% python3 -q
>>> import numpy as np
>>> import numpy.linalg as la
>>> np.set_printoptions(suppress=True, linewidth=120)
>>> W0 = np.diag(20 * np.array([0, 3, 2, -3, -3, 1, 0, 2])) + np.array([[-2, 2, -1, 3, -2, 2, -3, 2],
...     [-2, -3, 3, 2, 3, -3, -3, 3],
...     [-3, 3, 0, -2, -3, 1, 1, -3],
...     [3, 3, -2, 1, 1, -1, -3, 3],
...     [-1, 2, 2, -3, 2, 3, -3, -2],
...     [0, -2, -3, -3, -2, 0, -2, 2],
...     [-3, -2, 2, -2, -1, -1, 1, 1],
...     [1, -1, 0, 2, -2, -2, 2, -1]])
>>> W0
array([[ -2,   2,  -1,   3,  -2,   2,  -3,   2],
       [ -2,  57,   3,   2,   3,  -3,  -3,   3],
       [ -3,   3,  40,  -2,  -3,   1,   1,  -3],
       [  3,   3,  -2, -59,   1,  -1,  -3,   3],
       [ -1,   2,   2,  -3, -58,   3,  -3,  -2],
       [  0,  -2,  -3,  -3,  -2,  20,  -2,   2],
       [ -3,  -2,   2,  -2,  -1,  -1,   1,   1],
       [  1,  -1,   0,   2,  -2,  -2,   2,  39]])
>>> x0 = np.array([3, 3, 0, 1, 2, 3, 3, 0])
>>> print(W0 @ np.eye(8)[2])
[-1.  3. 40. -2.  2. -3.  2.  0.]
>>> print(np.sign((W0 @ x0).round(6)))
[-1  1 -1 -1 -1  1 -1 -1]
>>> W0 @ np.ones(8)
array([  1.,  60.,  34., -55., -60.,  10.,  -5.,  39.])
>>> W0 @ (2 * x0)
array([  -8,  310,   -4, -102, -232,   82,  -38,   -4])
>>> u, v = W0[3], W0[0]
>>> u @ v
np.int64(-164)
>>> pr = (u @ v) / (u @ u) * u
>>> pr.round(2)
array([-0.14, -0.14,  0.09,  2.75, -0.05,  0.05,  0.14, -0.14])
>>> np.round(v - pr, 2)
array([-1.86,  2.14, -1.09,  0.25, -1.95,  1.95, -3.14,  2.14])
>>> np.round((v - pr) @ u, 2)
np.float64(-0.0)
>>> Z = np.array([[2, 1, 1, 2, 0, 2]])
>>> rng = np.random.default_rng(39)
>>> J = rng.normal(size=(42, 1)) @ Z + np.array([0, 3, 1, 3, 2, 1])
>>> J.round(2) + 0
array([[ 0.05,  3.03,  1.03,  3.05,  2.  ,  1.05],
       [ 0.59,  3.29,  1.29,  3.59,  2.  ,  1.59],
       [ 0.37,  3.18,  1.18,  3.37,  2.  ,  1.37],
       [-1.74,  2.13,  0.13,  1.26,  2.  , -0.74],
       [-2.34,  1.83, -0.17,  0.66,  2.  , -1.34],
       [ 0.69,  3.34,  1.34,  3.69,  2.  ,  1.69],
       [ 0.86,  3.43,  1.43,  3.86,  2.  ,  1.86],
       [ 3.81,  4.9 ,  2.9 ,  6.81,  2.  ,  4.81],
       [-1.22,  2.39,  0.39,  1.78,  2.  , -0.22],
       [ 0.82,  3.41,  1.41,  3.82,  2.  ,  1.82],
       [ 0.35,  3.17,  1.17,  3.35,  2.  ,  1.35],
       [-0.44,  2.78,  0.78,  2.56,  2.  ,  0.56],
       [-2.57,  1.72, -0.28,  0.43,  2.  , -1.57],
       [-2.95,  1.53, -0.47,  0.05,  2.  , -1.95],
       [ 3.91,  4.95,  2.95,  6.91,  2.  ,  4.91],
       [-0.97,  2.51,  0.51,  2.03,  2.  ,  0.03],
       [ 4.06,  5.03,  3.03,  7.06,  2.  ,  5.06],
       [ 1.43,  3.71,  1.71,  4.43,  2.  ,  2.43],
       [-1.23,  2.38,  0.38,  1.77,  2.  , -0.23],
       [ 0.92,  3.46,  1.46,  3.92,  2.  ,  1.92],
       [-3.  ,  1.5 , -0.5 ,  0.  ,  2.  , -2.  ],
       [-0.92,  2.54,  0.54,  2.08,  2.  ,  0.08],
       [ 0.07,  3.03,  1.03,  3.07,  2.  ,  1.07],
       [ 0.68,  3.34,  1.34,  3.68,  2.  ,  1.68],
       [-0.98,  2.51,  0.51,  2.02,  2.  ,  0.02],
       [-1.99,  2.  ,  0.  ,  1.01,  2.  , -0.99],
       [-0.26,  2.87,  0.87,  2.74,  2.  ,  0.74],
       [ 0.26,  3.13,  1.13,  3.26,  2.  ,  1.26],
       [-0.7 ,  2.65,  0.65,  2.3 ,  2.  ,  0.3 ],
       [-0.23,  2.89,  0.89,  2.77,  2.  ,  0.77],
       [ 2.02,  4.01,  2.01,  5.02,  2.  ,  3.02],
       [ 2.74,  4.37,  2.37,  5.74,  2.  ,  3.74],
       [ 2.75,  4.37,  2.37,  5.75,  2.  ,  3.75],
       [-1.44,  2.28,  0.28,  1.56,  2.  , -0.44],
       [-0.67,  2.67,  0.67,  2.33,  2.  ,  0.33],
       [ 1.32,  3.66,  1.66,  4.32,  2.  ,  2.32],
       [ 0.88,  3.44,  1.44,  3.88,  2.  ,  1.88],
       [ 3.26,  4.63,  2.63,  6.26,  2.  ,  4.26],
       [ 0.07,  3.03,  1.03,  3.07,  2.  ,  1.07],
       [ 2.01,  4.01,  2.01,  5.01,  2.  ,  3.01],
       [-0.83,  2.59,  0.59,  2.17,  2.  ,  0.17],
       [-1.12,  2.44,  0.44,  1.88,  2.  , -0.12]])
>>> np.allclose(J[:-1].T @ la.lstsq(J[:-1].T, J[-1])[0], J[-1])
True
>>> print(la.lstsq(J[:-1].T, J[-1])[2])
2
>>> print(np.abs(np.diag(la.qr(J)[1])) > 1e-9)
[ True  True False False False False]
>>> E = np.load("case15.npy")
>>> E
array([[ 6,  0,  1, -5, -9,  5,  9,  0,  0],
       [ 0,  0, -5,  0,  0,  9, -5,  0,  0],
       [ 0,  5,  0,  0,  0,  0, -5, -6, -6],
       [-9,  8,  0,  5,  2,  0,  0,  0,  0],
       [ 0, -8,  0,  0,  0,  8,  8,  0,  0],
       [-4,  0, -3,  1,  0,  2,  0,  0,  0],
       [ 0,  0,  0,  0,  0,  0,  8,  0,  0],
       [ 0,  0, -4,  8,  5,  0, -4,  6,  0],
       [ 0,  0,  0,  0,  0,  0, -4,  0,  0]])
>>> Uu, sig, Vh = la.svd(E, full_matrices=False)
>>> np.round(sig / sig[0], 2) + 0
array([1.  , 0.65, 0.58, 0.53, 0.34, 0.27, 0.13, 0.09, 0.  ])
>>> np.allclose(Uu * sig @ Vh, E)
True
>>> np.round(Uu.T @ E @ Vh.T, 2) + 0
array([[22.43,  0.  ,  0.  ,  0.  ,  0.  ,  0.  ,  0.  ,  0.  ,  0.  ],
       [ 0.  , 14.64,  0.  ,  0.  ,  0.  ,  0.  ,  0.  ,  0.  ,  0.  ],
       [ 0.  ,  0.  , 12.93,  0.  ,  0.  ,  0.  ,  0.  ,  0.  ,  0.  ],
       [ 0.  ,  0.  ,  0.  , 11.92,  0.  ,  0.  ,  0.  ,  0.  ,  0.  ],
       [ 0.  ,  0.  ,  0.  ,  0.  ,  7.69,  0.  ,  0.  ,  0.  ,  0.  ],
       [ 0.  ,  0.  ,  0.  ,  0.  ,  0.  ,  5.99,  0.  ,  0.  ,  0.  ],
       [ 0.  ,  0.  ,  0.  ,  0.  ,  0.  ,  0.  ,  2.91,  0.  ,  0.  ],
       [ 0.  ,  0.  ,  0.  ,  0.  ,  0.  ,  0.  ,  0.  ,  2.12,  0.  ],
       [ 0.  ,  0.  ,  0.  ,  0.  ,  0.  ,  0.  ,  0.  ,  0.  ,  0.  ]])
>>> np.round(Uu.T @ Uu, 2) + 0
array([[1., 0., 0., 0., 0., 0., 0., 0., 0.],
       [0., 1., 0., 0., 0., 0., 0., 0., 0.],
       [0., 0., 1., 0., 0., 0., 0., 0., 0.],
       [0., 0., 0., 1., 0., 0., 0., 0., 0.],
       [0., 0., 0., 0., 1., 0., 0., 0., 0.],
       [0., 0., 0., 0., 0., 1., 0., 0., 0.],
       [0., 0., 0., 0., 0., 0., 1., 0., 0.],
       [0., 0., 0., 0., 0., 0., 0., 1., 0.],
       [0., 0., 0., 0., 0., 0., 0., 0., 1.]])
>>> np.round(np.sqrt((sig ** 2).sum()), 2), np.round(la.norm(E), 2)
(np.float64(33.69), np.float64(33.69))
>>> np.round(Vh @ Vh.T, 2) + 0
array([[1., 0., 0., 0., 0., 0., 0., 0., 0.],
       [0., 1., 0., 0., 0., 0., 0., 0., 0.],
       [0., 0., 1., 0., 0., 0., 0., 0., 0.],
       [0., 0., 0., 1., 0., 0., 0., 0., 0.],
       [0., 0., 0., 0., 1., 0., 0., 0., 0.],
       [0., 0., 0., 0., 0., 1., 0., 0., 0.],
       [0., 0., 0., 0., 0., 0., 1., 0., 0.],
       [0., 0., 0., 0., 0., 0., 0., 1., 0.],
       [0., 0., 0., 0., 0., 0., 0., 0., 1.]])
>>> arr = np.loadtxt("dump.csv", delimiter=",")
>>> arr
array([[  4.,  -1.,  -1.,   0.,   3.,   3.,  -1.,   0.,   0.,  -5.],
       [  2.,  -3.,  -2.,  -1.,   1.,  -2.,   5.,  -3.,  -3.,  -2.],
       [ -1.,   5.,   3.,   0.,  -5.,   5.,  -3.,   2.,   0.,   4.],
       [  1.,   0.,   3.,  -3.,  -1.,  -3.,  -4.,   1.,  -9.,  -1.],
       [ -4.,  -3.,  -2.,   5.,  -1.,   1.,   0.,  -1.,  15.,   1.],
       [  2.,  -2.,  -4.,  -5.,   5.,   3.,   4.,   5., -15.,  -5.],
       [ -1.,  -4.,   2.,  -2.,  -4.,   1.,  -3.,   2.,  -6.,   2.],
       [  3.,  -1.,  -3.,   3.,  -2.,   5.,   4.,   2.,   9.,   1.],
       [ -2.,   5.,   0.,   1.,   0.,   2.,   0.,  -1.,   3.,   1.]])
>>> Y = np.array([[-2, 0],
...     [-3, 1],
...     [3, 3],
...     [-2, -1],
...     [-3, -3],
...     [2, -3],
...     [-1, 2],
...     [-1, 1],
...     [3, 2],
...     [-3, 2]])
>>> la.matrix_rank(arr @ Y)
np.int64(2)
>>> np.einsum("ik,kj->ij", arr, Y)
array([[  5., -34.],
       [-11.,  -8.],
       [ 10.,  18.],
       [-11.,  -3.],
       [ 49.,  17.],
       [-48., -60.],
       [ 15.,   1.],
       [ 16.,   8.],
       [ -2.,   5.]])
>>> np.einsum("ik,kj->ji", arr, Y)
array([[  5., -11.,  10., -11.,  49., -48.,  15.,  16.,  -2.],
       [-34.,  -8.,  18.,  -3.,  17., -60.,   1.,   8.,   5.]])
>>> np.vstack([arr, Y.T]).shape
(11, 10)
>>> Y.T @ arr.T
array([[  5., -11.,  10., -11.,  49., -48.,  15.,  16.,  -2.],
       [-34.,  -8.,  18.,  -3.,  17., -60.,   1.,   8.,   5.]])
>>> Y = arr + rng.integers(-2, 3, (9, 8)) @ rng.integers(-2, 3, (8, 10))
>>> Y
array([[  2.,   5.,  -4.,  -4.,   2.,  -8.,  -5.,  -2.,   7., -10.],
       [ -6.,   0.,  -2.,  -7.,   3.,  -3.,   3.,   5.,   6.,  -3.],
       [ -6.,   1.,   5.,  -4.,  -4.,  11.,   0.,   7.,  -4.,   0.],
       [ 10.,  -2.,   3.,   1.,  -3., -12.,  -4.,  -4.,  -6.,   9.],
       [-10.,  -7.,   0.,  -6.,  -3.,   2.,   0.,  -2.,  14., -13.],
       [ -9.,  -2.,  -4.,  -5.,   6.,   9.,   4.,  11., -14.,  -9.],
       [ -6.,  -2.,  -1.,   3.,  -6.,  -2.,  -1.,  10.,  -2.,   9.],
       [  4.,   1.,  -7.,   9.,   0.,  -1.,   5.,  -1.,  10.,   5.],
       [  2.,  11.,  -2.,  -3.,   4.,  -4.,  -2.,  -3.,   5.,  -1.]])
>>> la.matrix_rank(Y - arr, tol=1e-8)
np.int64(8)
>>> np.round(la.svd(Y - arr, compute_uv=False), 2) + 0
array([31.21, 22.52, 20.55,  9.02,  8.19,  5.09,  3.78,  0.92,  0.  ])
>>> np.abs(Y - arr).sum(axis=1)
array([45., 40., 38., 44., 42., 29., 41., 30., 34.])
>>> print(Y - arr)
[[ -2.   6.  -3.  -4.  -1. -11.  -4.  -2.   7.  -5.]
 [ -8.   3.   0.  -6.   2.  -1.  -2.   8.   9.  -1.]
 [ -5.  -4.   2.  -4.   1.   6.   3.   5.  -4.  -4.]
 [  9.  -2.   0.   4.  -2.  -9.   0.  -5.   3.  10.]
 [ -6.  -4.   2. -11.  -2.   1.   0.  -1.  -1. -14.]
 [-11.   0.   0.   0.   1.   6.   0.   6.   1.  -4.]
 [ -5.   2.  -3.   5.  -2.  -3.   2.   8.   4.   7.]
 [  1.   2.  -4.   6.   2.  -6.   1.  -3.   1.   4.]
 [  4.   6.  -2.  -4.   4.  -6.  -2.  -2.   2.  -2.]]
>>> mat = np.load("run18.npy")
>>> mat
array([[2, 1, 0, 1],
       [1, 0, 3, 4],
       [0, 3, 0, 2],
       [1, 4, 2, 4]])
>>> Q, R = la.qr(mat)
>>> np.round(abs(R[0, 0]), 2), round(float(la.norm(mat[:, 0])), 2)
(np.float64(2.45), 2.45)
>>> R.round(2)
array([[-2.45, -2.45, -2.04, -4.08],
       [ 0.  ,  4.47,  0.67,  2.91],
       [ 0.  ,  0.  , -2.9 , -3.36],
       [ 0.  ,  0.  ,  0.  , -0.79]])
>>> np.trace(Q @ Q.T)
np.float64(4.0)
>>> np.round(Q @ R, 2) + 0
array([[2., 1., 0., 1.],
       [1., 0., 3., 4.],
       [0., 3., 0., 2.],
       [1., 4., 2., 4.]])
>>> print(Q.shape, R.shape)
(4, 4) (4, 4)
>>> w1 = np.array([[0, 2, 1, 2],
...     [2, 2, 1, 2],
...     [0, 0, 1, 0],
...     [0, 0, 1, 0],
...     [0, 2, 1, 2],
...     [0, 1, 1, 1]])
>>> beta = np.array([-5, -3, 5, 3])
>>> act = np.maximum(J @ w1 + beta, 0)
>>> np.round((act > 0).mean(axis=0), 2)
array([0.76, 0.9 , 1.  , 1.  ])
>>> Z = np.array([[2, -1], [-2, -2], [-2, 2], [-1, 0]])
>>> w1 @ Z
array([[-8, -2],
       [-4, -4],
       [-2,  2],
       [-2,  2],
       [-8, -2],
       [-5,  0]])
>>> (act @ Z).round(6).argmax(axis=1)
array([1, 1, 1, 1, 1, 1, 1, 1, 1, 1, 1, 1, 1, 1, 1, 1, 1, 1, 1, 1, 1, 1, 1, 1, 1, 1, 1, 1, 1, 1, 1, 1, 1, 1, 1, 1, 1,
       1, 1, 1, 1, 1])
>>> ev, evecs = la.eigh(mat)
>>> print(np.round(la.eigvalsh(mat + -3 * np.eye(4)), 2))
[-6.48 -3.48 -1.18  5.14]
>>> np.round(la.svd(mat, compute_uv=False), 2)
array([8.14, 3.48, 1.82, 0.48])
>>> np.round(evecs.T @ evecs, 2) + 0
array([[1., 0., 0., 0.],
       [0., 1., 0., 0.],
       [0., 0., 1., 0.],
       [0., 0., 0., 1.]])
>>> np.unique(ev.round(6) + 0, return_counts=True)[1]
array([1, 1, 1, 1])
>>> np.abs(evecs[:, -1]).round(6).argmax()
np.int64(3)
>>> ev.round(2)
array([-3.48, -0.48,  1.82,  8.14])
>>> np.round(evecs @ np.diag(ev) @ evecs.T, 2) + 0
array([[2., 1., 0., 1.],
       [1., 0., 3., 4.],
       [0., 3., 0., 2.],
       [1., 4., 2., 4.]])
>>> round(float(la.det(mat[::-1])), 2)
25.0
>>> round(float(la.eigvals(mat).sum().real), 2)
6.0
>>> np.round(np.poly(mat), 2)
array([  1.,  -6., -23.,  42.,  25.])
>>> np.einsum("ij,ji->", mat, mat)
np.int64(82)
>>> X = np.load("x.npy")
>>> X
array([[1, 9, 7, 5, 9, 5, 3, 5, 6, 1],
       [0, 6, 3, 0, 7, 1, 3, 6, 0, 4],
       [0, 0, 7, 4, 0, 9, 0, 8, 2, 8],
       [0, 0, 0, 5, 0, 4, 2, 6, 8, 5],
       [0, 0, 0, 0, 0, 6, 9, 4, 7, 1],
       [0, 0, 0, 0, 0, 2, 5, 8, 8, 0],
       [0, 0, 0, 0, 0, 0, 7, 0, 7, 1],
       [0, 0, 0, 0, 0, 0, 0, 4, 8, 6],
       [0, 0, 0, 0, 0, 0, 0, 0, 8, 3],
       [0, 0, 0, 0, 0, 0, 0, 0, 0, 3]])
>>> # triangular, det is the product of the diagonal
>>> Y = X / np.sqrt((X ** 2).mean(axis=1, keepdims=True))
>>> print(la.matrix_rank(X - X.mean(axis=1, keepdims=True)))
9
>>> np.round(la.norm(Y, axis=1), 2)
array([3.16, 3.16, 3.16, 3.16, 3.16, 3.16, 3.16, 3.16, 3.16, 3.16])
>>> Y[3].round(2)
array([0.  , 0.  , 0.  , 1.21, 0.  , 0.97, 0.49, 1.46, 1.94, 1.21])
